$ python3 -q
>>> import numpy as np
>>> from numpy import linalg as LA
>>> np.set_printoptions(precision=3, suppress=True, linewidth=160)
>>> arr = np.loadtxt("out6.csv", delimiter=",")
>>> print(arr)
[[0. 0. 0. 0. 0. 0. 0. 0. 1. 0. 0. 0. 1.]
 [0. 0. 0. 0. 0. 0. 0. 0. 0. 0. 0. 0. 0.]
 [0. 0. 0. 0. 0. 0. 0. 1. 0. 0. 1. 0. 1.]
 [0. 0. 0. 0. 0. 1. 0. 0. 0. 0. 0. 0. 0.]
 [0. 0. 0. 0. 0. 0. 0. 0. 0. 1. 0. 0. 0.]
 [0. 0. 0. 1. 0. 0. 0. 0. 0. 0. 0. 0. 0.]
 [0. 0. 0. 0. 0. 0. 0. 0. 0. 1. 1. 0. 0.]
 [0. 0. 1. 0. 0. 0. 0. 0. 0. 0. 0. 1. 0.]
 [1. 0. 0. 0. 0. 0. 0. 0. 0. 0. 0. 0. 0.]
 [0. 0. 0. 0. 1. 0. 1. 0. 0. 0. 0. 1. 0.]
 [0. 0. 1. 0. 0. 0. 1. 0. 0. 0. 0. 0. 0.]
 [0. 0. 0. 0. 0. 0. 0. 1. 0. 1. 0. 0. 0.]
 [1. 0. 1. 0. 0. 0. 0. 0. 0. 0. 0. 0. 0.]]
>>> evals, vecs = LA.eigh(arr)
>>> x = np.array([1, 4, -1, 1, -5, 3, 2, 5, -2, 1, 0, 1, -5])
>>> print(np.round(x @ arr @ x / (x @ x), 3), round(float(evals[0]), 3), np.round(evals[-1], 3))
-0.018 -2.203 2.203
>>> print(np.argwhere(np.triu(arr)))
[[ 0  8]
 [ 0 12]
 [ 2  7]
 [ 2 10]
 [ 2 12]
 [ 3  5]
 [ 4  9]
 [ 6  9]
 [ 6 10]
 [ 7 11]
 [ 9 11]]
>>> print(arr.sum(axis=0))
[2. 0. 3. 1. 1. 1. 2. 2. 1. 3. 2. 2. 2.]
>>> Lm = np.diag(arr.sum(axis=1)) - arr
>>> print(Lm @ np.ones(13))
[0. 0. 0. 0. 0. 0. 0. 0. 0. 0. 0. 0. 0.]
>>> print(np.round(LA.eigvalsh(Lm), 3) + 0)
[0.    0.    0.    0.194 0.667 1.    1.316 2.    2.    3.    3.101 4.106 4.616]
>>> print(LA.matrix_rank(Lm))
10
>>> def softmax(z):
...     e = np.exp(z - z.max(axis=-1, keepdims=True))
...     return e / e.sum(axis=-1, keepdims=True)
... 
>>> print(softmax(arr).sum(axis=1))
[1. 1. 1. 1. 1. 1. 1. 1. 1. 1. 1. 1. 1.]
>>> print(softmax(arr[11]))
[0.061 0.061 0.061 0.061 0.061 0.061 0.061 0.165 0.061 0.165 0.061 0.061 0.061]
>>> print(softmax(arr[11] + 4))
[0.061 0.061 0.061 0.061 0.061 0.061 0.061 0.165 0.061 0.165 0.061 0.061 0.061]
>>> att = arr @ arr.T / np.sqrt(13)
>>> print(softmax(att).round(6).argmax(axis=1))
[ 0  0  2  3  4  5  6  7  8  9 10 11 12]
>>> K = np.load("dump.npy")
>>> print(K)
[[ 27.   0.  10.  25.  -5. -25.  20. -15.   0. -20. -15.  20.   0.]
 [  0.   2.   0.   0.   0.   0.   0.   0.   0.   0.   0.   0.   0.]
 [ 10.   0.   6.  10.  -2. -10.   8.  -6.   0.  -8.  -6.   8.   0.]
 [ 25.   0.  10.  27.  -5. -25.  20. -15.   0. -20. -15.  20.   0.]
 [ -5.   0.  -2.  -5.   3.   5.  -4.   3.   0.   4.   3.  -4.   0.]
 [-25.   0. -10. -25.   5.  27. -20.  15.   0.  20.  15. -20.   0.]
 [ 20.   0.   8.  20.  -4. -20.  18. -12.   0. -16. -12.  16.   0.]
 [-15.   0.  -6. -15.   3.  15. -12.  11.   0.  12.   9. -12.   0.]
 [  0.   0.   0.   0.   0.   0.   0.   0.   2.   0.   0.   0.   0.]
 [-20.   0.  -8. -20.   4.  20. -16.  12.   0.  18.  12. -16.   0.]
 [-15.   0.  -6. -15.   3.  15. -12.   9.   0.  12.  11. -12.   0.]
 [ 20.   0.   8.  20.  -4. -20.  16. -12.   0. -16. -12.  18.   0.]
 [  0.   0.   0.   0.   0.   0.   0.   0.   0.   0.   0.   0.   2.]]
>>> print([round(float(x), 3) for x in LA.svd(K, compute_uv=False)[:3]])
[148.0, 2.0, 2.0]
>>> print(round(float(np.abs(LA.eigvals(K)).max()), 3))
148.0
>>> print(np.allclose(K, K.T))
True
>>> print(np.allclose(K @ K.T, K.T @ K))
True
>>> M = np.loadtxt("sample3.csv", delimiter=",")
>>> print(M)
[[44. 43. 12. 44. 49. 31. 38. 63. 63. 60. 32.]
 [40. 21.  0. 28. 31. 21. 34. 41. 45. 52. 24.]
 [54. 67. 27. 43. 57. 40. 35. 65. 85. 52. 45.]
 [36. 24.  3. 29. 32. 21. 31. 42. 44. 48. 23.]
 [ 5. 31. 15. 34. 33. 16. 12. 45. 26. 24. 10.]
 [ 0.  5.  0. 20. 15.  5. 10. 25.  5. 20.  0.]
 [42. 55. 21. 45. 53. 34. 33. 65. 69. 52. 35.]
 [28. 53. 24. 40. 47. 29. 22. 57. 57. 36. 28.]
 [24. 31. 12. 24. 29. 19. 18. 35. 39. 28. 20.]
 [13. 45. 24. 29. 35. 21.  9. 41. 40. 16. 19.]
 [ 6. 11.  3. 19. 17.  8. 11. 25. 13. 20.  5.]
 [50. 49. 15. 43. 51. 34. 39. 63. 71. 60. 37.]
 [43. 61. 24. 51. 59. 37. 35. 73. 74. 56. 37.]
 [ 8. 47. 24. 44. 45. 23. 14. 59. 39. 28. 16.]
 [ 0.  5.  0. 20. 15.  5. 10. 25.  5. 20.  0.]]
>>> left, sv, VT = LA.svd(M, full_matrices=False)
>>> print(np.round(left.T @ M @ VT.T, 3) + 0)
[[464.191   0.      0.      0.      0.      0.      0.      0.      0.      0.      0.   ]
 [  0.     67.319   0.      0.      0.      0.      0.      0.      0.      0.      0.   ]
 [  0.      0.     51.3     0.      0.      0.      0.      0.      0.      0.      0.   ]
 [  0.      0.      0.      0.      0.      0.      0.      0.      0.      0.      0.   ]
 [  0.      0.      0.      0.      0.      0.      0.      0.      0.      0.      0.   ]
 [  0.      0.      0.      0.      0.      0.      0.      0.      0.      0.      0.   ]
 [  0.      0.      0.      0.      0.      0.      0.      0.      0.      0.      0.   ]
 [  0.      0.      0.      0.      0.      0.      0.      0.      0.      0.      0.   ]
 [  0.      0.      0.      0.      0.      0.      0.      0.      0.      0.      0.   ]
 [  0.      0.      0.      0.      0.      0.      0.      0.      0.      0.      0.   ]
 [  0.      0.      0.      0.      0.      0.      0.      0.      0.      0.      0.   ]]
>>> print(left.shape, sv.shape, VT.shape)
(15, 11) (11,) (11, 11)
>>> print((sv > 1e-8).sum())
3
>>> print(np.allclose(left * sv @ VT, M))
True
>>> print(np.abs(left[:, 0]).round(6).argmax())
2
